$ ipython --no-banner

In [1]: import numpy as np

In [2]: np.set_printoptions(precision=2, suppress=True, linewidth=200)

In [3]: tidy = lambda a: np.round(a, 2) + 0

In [4]: rng = np.random.default_rng(32)

In [5]: ang = np.sort(rng.uniform(-2, 2, 15))

In [6]: J = np.c_[ang, ang ** 2, ang ** 3] @ np.array([[3, 3, -3], [-3, -3, 0], [0, 1, -2]])

In [7]: print(tidy(J))
[[ -9.62 -12.13   9.1 ]
 [ -3.8   -4.19   2.98]
 [ -3.63  -3.98   2.84]
 [ -2.2   -2.32   1.71]
 [ -1.5   -1.55   1.2 ]
 [ -0.56  -0.57   0.49]
 [  0.42   0.43  -0.52]
 [  0.62   0.64  -0.91]
 [  0.72   0.79  -1.35]
 [  0.65   0.97  -2.7 ]
 [  0.57   0.98  -3.07]
 [ -1.27   1.03  -8.57]
 [ -3.23   1.28 -13.98]
 [ -4.86   1.65 -18.62]
 [ -5.04   1.7  -19.15]]

In [8]: x0 = np.array([-2, -2, 0])

In [9]: target = J @ x0

In [10]: tidy(np.linalg.solve(J.T @ J, J.T @ target))
Out[10]: array([-2., -2.,  0.])

In [11]: target = target + 0.3 * rng.normal(size=15)

In [12]: tidy(target)
Out[12]: array([43.63, 15.92, 15.28,  8.83,  5.74,  2.64, -1.8 , -2.48, -3.2 , -3.4 , -3.21,  0.67,  4.28,  6.58,  6.5 ])

In [13]: b, *_ = np.linalg.lstsq(J, target)

In [14]: tidy(J.T @ (target - J @ b))
Out[14]: array([0., 0., 0.])

In [15]: tidy(np.linalg.norm(target - J @ b))
Out[15]: np.float64(0.78)

In [16]: tidy(b)
Out[16]: array([-1.92, -2.09, -0.03])
